% python3 -q
>>> import numpy as np
>>> np.set_printoptions(precision=2, suppress=True, linewidth=100, legacy="1.25")
>>> rng = np.random.default_rng(280916)
>>> z = rng.integers(0, 3, 9)
>>> data = (z[:, None] == z) * -1 + np.eye(9)
>>> data
array([[ 0., -1., -1., -1., -1., -1.,  0., -1.,  0.],
       [-1.,  0., -1., -1., -1., -1.,  0., -1.,  0.],
       [-1., -1.,  0., -1., -1., -1.,  0., -1.,  0.],
       [-1., -1., -1.,  0., -1., -1.,  0., -1.,  0.],
       [-1., -1., -1., -1.,  0., -1.,  0., -1.,  0.],
       [-1., -1., -1., -1., -1.,  0.,  0., -1.,  0.],
       [ 0.,  0.,  0.,  0.,  0.,  0.,  0.,  0.,  0.],
       [-1., -1., -1., -1., -1., -1.,  0.,  0.,  0.],
       [ 0.,  0.,  0.,  0.,  0.,  0.,  0.,  0.,  0.]])
>>> # columns 6 and 8 are equal
>>> np.sort(np.linalg.eigvals(data).real)
array([-6.,  0.,  0.,  1.,  1.,  1.,  1.,  1.,  1.])
>>> vals, V = np.linalg.eigh(data)
>>> np.round(V.T @ data @ V, 2) + 0
array([[-6.,  0.,  0.,  0.,  0.,  0.,  0.,  0.,  0.],
       [ 0.,  0.,  0.,  0.,  0.,  0.,  0.,  0.,  0.],
       [ 0.,  0.,  0.,  0.,  0.,  0.,  0.,  0.,  0.],
       [ 0.,  0.,  0.,  1.,  0.,  0.,  0.,  0.,  0.],
       [ 0.,  0.,  0.,  0.,  1.,  0.,  0.,  0.,  0.],
       [ 0.,  0.,  0.,  0.,  0.,  1.,  0.,  0.,  0.],
       [ 0.,  0.,  0.,  0.,  0.,  0.,  1.,  0.,  0.],
       [ 0.,  0.,  0.,  0.,  0.,  0.,  0.,  1.,  0.],
       [ 0.,  0.,  0.,  0.,  0.,  0.,  0.,  0.,  1.]])
>>> np.linalg.eigvalsh(data + 4 * np.eye(9))
array([-2.,  4.,  4.,  5.,  5.,  5.,  5.,  5.,  5.])
>>> round(float(vals.sum()), 2), np.trace(data)
(-0.0, 0.0)
>>> vals
array([-6.,  0.,  0.,  1.,  1.,  1.,  1.,  1.,  1.])
>>> np.round(V @ np.diag(vals) @ V.T, 2) + 0
array([[ 0., -1., -1., -1., -1., -1.,  0., -1.,  0.],
       [-1.,  0., -1., -1., -1., -1.,  0., -1.,  0.],
       [-1., -1.,  0., -1., -1., -1.,  0., -1.,  0.],
       [-1., -1., -1.,  0., -1., -1.,  0., -1.,  0.],
       [-1., -1., -1., -1.,  0., -1.,  0., -1.,  0.],
       [-1., -1., -1., -1., -1.,  0.,  0., -1.,  0.],
       [ 0.,  0.,  0.,  0.,  0.,  0.,  0.,  0.,  0.],
       [-1., -1., -1., -1., -1., -1.,  0.,  0.,  0.],
       [ 0.,  0.,  0.,  0.,  0.,  0.,  0.,  0.,  0.]])
>>> Uu, s, Vt = np.linalg.svd(data)
>>> s
array([6., 1., 1., 1., 1., 1., 1., 0., 0.])
>>> A2 = Uu[:, :7] @ np.diag(s[:7]) @ Vt[:7]
>>> np.round(np.abs(data - A2).max(), 2)
0.0
>>> A2.round(2) + 0
array([[ 0., -1., -1., -1., -1., -1.,  0., -1.,  0.],
       [-1.,  0., -1., -1., -1., -1.,  0., -1.,  0.],
       [-1., -1.,  0., -1., -1., -1.,  0., -1.,  0.],
       [-1., -1., -1.,  0., -1., -1.,  0., -1.,  0.],
       [-1., -1., -1., -1.,  0., -1.,  0., -1.,  0.],
       [-1., -1., -1., -1., -1.,  0.,  0., -1.,  0.],
       [ 0.,  0.,  0.,  0.,  0.,  0.,  0.,  0.,  0.],
       [-1., -1., -1., -1., -1., -1.,  0.,  0.,  0.],
       [ 0.,  0.,  0.,  0.,  0.,  0.,  0.,  0.,  0.]])
>>> np.argsort(-np.linalg.norm(data, axis=0).round(6), kind="stable")[:3]
array([0, 1, 2])
>>> np.round(np.linalg.norm(data, 2) / np.linalg.norm(data), 2)
0.93
>>> vals, V = np.linalg.eigh(data)
>>> vec = np.array([3, 3, 2, -2, 2, 3, 2, -4, -5])
>>> V * np.abs(vals) @ V.T
array([[1.71, 0.71, 0.71, 0.71, 0.71, 0.71, 0.  , 0.71, 0.  ],
       [0.71, 1.71, 0.71, 0.71, 0.71, 0.71, 0.  , 0.71, 0.  ],
       [0.71, 0.71, 1.71, 0.71, 0.71, 0.71, 0.  , 0.71, 0.  ],
       [0.71, 0.71, 0.71, 1.71, 0.71, 0.71, 0.  , 0.71, 0.  ],
       [0.71, 0.71, 0.71, 0.71, 1.71, 0.71, 0.  , 0.71, 0.  ],
       [0.71, 0.71, 0.71, 0.71, 0.71, 1.71, 0.  , 0.71, 0.  ],
       [0.  , 0.  , 0.  , 0.  , 0.  , 0.  , 0.  , 0.  , 0.  ],
       [0.71, 0.71, 0.71, 0.71, 0.71, 0.71, 0.  , 1.71, 0.  ],
       [0.  , 0.  , 0.  , 0.  , 0.  , 0.  , 0.  , 0.  , 0.  ]])
>>> np.linalg.eigvalsh(data[1:, 1:])
array([-5.,  0.,  0.,  1.,  1.,  1.,  1.,  1.])
>>> vec @ data @ vec
6.0
>>> round(vec @ data @ vec / (vec @ vec), 2), np.round(vals[0], 2), round(float(vals[-1]), 2)
(0.07, -6.0, 1.0)
>>> mat = np.load("layer15.npy")
>>> mat
array([[-17,  -8,  -7],
       [ -6,  -9,   7],
       [  7,   8, -13]])
>>> np.linalg.matrix_power(mat, 2)
array([[ 288,  152,  154],
       [ 205,  185, -112],
       [-258, -232,  176]])
>>> np.allclose(mat, mat.T)
False
>>> mat @ mat
array([[ 288,  152,  154],
       [ 205,  185, -112],
       [-258, -232,  176]])
>>> np.linalg.determinant(mat)
Traceback (most recent call last):
  File "<python-input-32>", line 1, in <module>
    np.linalg.determinant(mat)
    ^^^^^^^^^^^^^^^^^^^^^
AttributeError: module 'numpy.linalg' has no attribute 'determinant'
>>> mat.inv()
Traceback (most recent call last):
  File "<python-input-33>", line 1, in <module>
    mat.inv()
    ^^^^^^^
AttributeError: 'numpy.ndarray' object has no attribute 'inv'
>>> np.sort(np.abs(np.linalg.eigvals(mat)))
array([ 2.69, 18.39, 18.39])
>>> (mat + mat.T) / 2
array([[-17. ,  -7. ,   0. ],
       [ -7. ,  -9. ,   7.5],
       [  0. ,   7.5, -13. ]])
>>> np.trace(mat)
-39
>>> (mat - mat.T) / 2
array([[ 0. , -1. , -7. ],
       [ 1. ,  0. , -0.5],
       [ 7. ,  0.5,  0. ]])
>>> A2 = mat ** -1
Traceback (most recent call last):
  File "<python-input-38>", line 1, in <module>
    A2 = mat ** -1
         ~~~~^^~~~
ValueError: Integers to negative integer powers are not allowed.
>>> A2 = np.linalg.invert(mat)
Traceback (most recent call last):
  File "<python-input-39>", line 1, in <module>
    A2 = np.linalg.invert(mat)
         ^^^^^^^^^^^^^^^^
AttributeError: module 'numpy.linalg' has no attribute 'invert'
>>> A2 = np.linalg.inv(mat)
>>> np.linalg.inv(A2)
array([[-17.,  -8.,  -7.],
       [ -6.,  -9.,   7.],
       [  7.,   8., -13.]])
>>> np.round(mat @ A2, 2) + 0
array([[1., 0., 0.],
       [0., 1., 0.],
       [0., 0., 1.]])
>>> np.round(np.linalg.det(mat) * np.linalg.det(A2), 2)
1.0
>>> round(np.linalg.slogdet(mat)[0], 2)
-1.0
>>> K = np.load("test14.npy")
>>> K
array([[ 7., -5.,  0.,  2.],
       [ 6., -6.,  0.,  4.],
       [ 6., -9.,  1.,  6.],
       [ 6., -9., -4., 11.]])
>>> vec = np.array([1, 1, 1, 2])
>>> y = K @ vec
>>> y
array([ 6.,  8., 10., 15.])
>>> np.linalg.solve(K, -2 * y)
array([-2., -2., -2., -4.])
>>> np.round(np.linalg.solve(K.T, K[0]), 2) + 0
array([1., 0., 0., 0.])
>>> def softmax(z):
...     e = np.exp(z - z.max(axis=-1, keepdims=True))
...     return e / e.sum(axis=-1, keepdims=True)
... 
>>> np.round(softmax(K[1]), 2) + 0
array([0.88, 0.  , 0.  , 0.12])
>>> np.round(softmax(K[1] + 5), 2) + 0
array([0.88, 0.  , 0.  , 0.12])
>>> softmax(K).sum(axis=1)
array([1., 1., 1., 1.])
>>> np.round(softmax(10 * K[1]), 2) + 0
array([1., 0., 0., 0.])
>>> scores = K @ K.T / np.sqrt(4)
>>> np.round(softmax(scores), 2) + 0
array([[0.  , 0.  , 0.01, 0.99],
       [0.  , 0.  , 0.  , 1.  ],
       [0.  , 0.  , 0.  , 1.  ],
       [0.  , 0.  , 0.  , 1.  ]])
>>> np.round(softmax(scores + np.triu(np.full(scores.shape, -np.inf), 1)), 2) + 0
array([[1.  , 0.  , 0.  , 0.  ],
       [0.02, 0.98, 0.  , 0.  ],
       [0.  , 0.  , 1.  , 0.  ],
       [0.  , 0.  , 0.  , 1.  ]])
>>> softmax(scores)[1] @ K
array([ 6., -9., -4., 11.])
>>> np.linalg.matrix_rank(K, rtol=0.1)
3
>>> np.linalg.cond(K) > 100
True
>>> J = np.loadtxt("block2.csv", delimiter=",")
>>> J
array([[30., 15., 20., 15., 15., 15.,  5., 15.,  5.],
       [15., 14., 12.,  9.,  9.,  9.,  3.,  9.,  3.],
       [20., 12., 21., 12., 12., 12.,  4., 12.,  4.],
       [15.,  9., 12., 14.,  9.,  9.,  3.,  9.,  3.],
       [15.,  9., 12.,  9., 14.,  9.,  3.,  9.,  3.],
       [15.,  9., 12.,  9.,  9., 14.,  3.,  9.,  3.],
       [ 5.,  3.,  4.,  3.,  3.,  3.,  6.,  3.,  1.],
       [15.,  9., 12.,  9.,  9.,  9.,  3., 14.,  3.],
       [ 5.,  3.,  4.,  3.,  3.,  3.,  1.,  3.,  6.]])
>>> vec = np.ones(9)
>>> for _ in range(3):
...     vec = J @ vec
...     vec /= np.linalg.norm(vec)
...     print(round(vec @ J @ vec, 2))
... 
92.96
93.0
93.0
>>> vec
array([0.53, 0.32, 0.43, 0.32, 0.32, 0.32, 0.11, 0.32, 0.11])
>>> round(np.linalg.eigvalsh(J)[-1], 2)
93.0
>>> M = np.tril(np.array([[2, 2, 3, 0, 2, 1, 0, 1, 1],
...     [3, 2, 2, 2, 3, 3, 3, 1, 0],
...     [1, 0, 0, 3, 2, 2, 0, 3, 1],
...     [0, 3, 0, 1, 0, 1, 2, 0, 2],
...     [0, 3, 2, 0, 2, 3, 3, 2, 0],
...     [0, 0, 0, 0, 1, 3, 2, 2, 1],
...     [0, 1, 1, 1, 1, 1, 0, 1, 3],
...     [3, 0, 0, 1, 0, 1, 0, 1, 3],
...     [0, 0, 1, 2, 2, 2, 1, 1, 2]]), -1) + np.eye(9, dtype=int)
>>> M
array([[1, 0, 0, 0, 0, 0, 0, 0, 0],
       [3, 1, 0, 0, 0, 0, 0, 0, 0],
       [1, 0, 1, 0, 0, 0, 0, 0, 0],
       [0, 3, 0, 1, 0, 0, 0, 0, 0],
       [0, 3, 2, 0, 1, 0, 0, 0, 0],
       [0, 0, 0, 0, 1, 1, 0, 0, 0],
       [0, 1, 1, 1, 1, 1, 1, 0, 0],
       [3, 0, 0, 1, 0, 1, 0, 1, 0],
       [0, 0, 1, 2, 2, 2, 1, 1, 1]])
>>> np.trace(M)
9
>>> round(np.abs(np.linalg.eigvals(M)).max(), 2)
1.0
>>> np.linalg.matrix_power(M, 2)
array([[ 1,  0,  0,  0,  0,  0,  0,  0,  0],
       [ 6,  1,  0,  0,  0,  0,  0,  0,  0],
       [ 2,  0,  1,  0,  0,  0,  0,  0,  0],
       [ 9,  6,  0,  1,  0,  0,  0,  0,  0],
       [11,  6,  4,  0,  1,  0,  0,  0,  0],
       [ 0,  3,  2,  0,  2,  1,  0,  0,  0],
       [ 4,  8,  4,  2,  3,  2,  1,  0,  0],
       [ 6,  3,  0,  2,  1,  2,  0,  1,  0],
       [ 4, 13,  7,  6,  7,  6,  2,  2,  1]])
>>> np.sort(np.linalg.eigvals(M))
array([1., 1., 1., 1., 1., 1., 1., 1., 1.])
>>> A2 = np.array([[-2, 2],
...     [2, 1],
...     [1, 2],
...     [1, -1],
...     [1, -2],
...     [1, -2],
...     [-1, 1],
...     [-2, -2],
...     [-2, 2]])
>>> np.linalg.matrix_rank(M @ A2)
2
>>> np.einsum("ik,kj->ij", M, A2)
array([[-2,  2],
       [-4,  7],
       [-1,  4],
       [ 7,  2],
       [ 9,  5],
       [ 2, -4],
       [ 5, -1],
       [-6,  1],
       [ 2, -7]])
>>> M @ A2
array([[-2,  2],
       [-4,  7],
       [-1,  4],
       [ 7,  2],
       [ 9,  5],
       [ 2, -4],
       [ 5, -1],
       [-6,  1],
       [ 2, -7]])
>>> gram = M.T @ M
>>> np.trace(gram), (M ** 2).sum()
(73, 73)
>>> (M @ M.T).shape
(9, 9)
>>> np.round(np.linalg.eigvalsh(gram)[::-1], 2) + 0
array([32.11, 19.06, 16.01,  3.6 ,  1.16,  0.67,  0.35,  0.06,  0.  ])
>>> np.allclose(gram, gram.T)
True
>>> A2 = M + rng.integers(-2, 3, (9, 8)) @ rng.integers(-2, 3, (8, 9))
>>> A2
array([[ 10,   9,  -2,   2,  -3,   3,   7,   5,  -5],
       [ 17,   1,  -6,  -4,   2,   7,   1,   2,   3],
       [  5,  -1,   4,   0,   3,   3,  -5,   0,   7],
       [  8,   7,   5,  -7,   4,   5,  -6,  12,  -4],
       [-17,   2,  12,   8,   4, -10,   2,   3,   6],
       [  2,   2,   2,   5,  -5,   2,   6,  10,  -1],
       [ -2,   8,   3,   7,  -1,  -4,   1,   5,  -2],
       [ 16,  -2,  -1,  -6,  -1,   9,  -9,   7,   0],
       [ -8,  10,  10,  10,   7,  -8,   1,  13,   3]])
>>> np.round(np.linalg.svd(A2 - M, compute_uv=False), 2) + 0
array([40.5 , 27.75, 20.07, 11.01,  9.55,  6.79,  3.91,  0.36,  0.  ])
>>> np.abs(A2 - M).sum(axis=1)
array([45, 39, 26, 56, 60, 35, 31, 47, 64])
>>> A2 - M
array([[  9,   9,  -2,   2,  -3,   3,   7,   5,  -5],
       [ 14,   0,  -6,  -4,   2,   7,   1,   2,   3],
       [  4,  -1,   3,   0,   3,   3,  -5,   0,   7],
       [  8,   4,   5,  -8,   4,   5,  -6,  12,  -4],
       [-17,  -1,  10,   8,   3, -10,   2,   3,   6],
       [  2,   2,   2,   5,  -6,   1,   6,  10,  -1],
       [ -2,   7,   2,   6,  -2,  -5,   0,   5,  -2],
       [ 13,  -2,  -1,  -7,  -1,   8,  -9,   6,   0],
       [ -8,  10,   9,   8,   5, -10,   0,  12,   2]])
>>> r0 = np.array([-1, -1, 2, 2, -1, 0, -1, 0, 1, 0, 0])
>>> r1 = np.array([-2, -2, -3])
>>> m1 = r0[:, None] + r1[None, :]
>>> m1
array([[-3, -3, -4],
       [-3, -3, -4],
       [ 0,  0, -1],
       [ 0,  0, -1],
       [-3, -3, -4],
       [-2, -2, -3],
       [-3, -3, -4],
       [-2, -2, -3],
       [-1, -1, -2],
       [-2, -2, -3],
       [-2, -2, -3]])
>>> # looks like rank 2
>>> Uu, s, Vt = np.linalg.svd(m1)
>>> V = Vt[:(s > 1e-8).sum()]
>>> vec = m1[10] + -1 * m1[7] + rng.integers(2) * np.eye(3)[1]
>>> vec
array([0., 0., 0.])
>>> np.allclose(V.T @ V @ vec, vec)
True
>>> np.linalg.matrix_rank(np.vstack([m1, vec]))
2
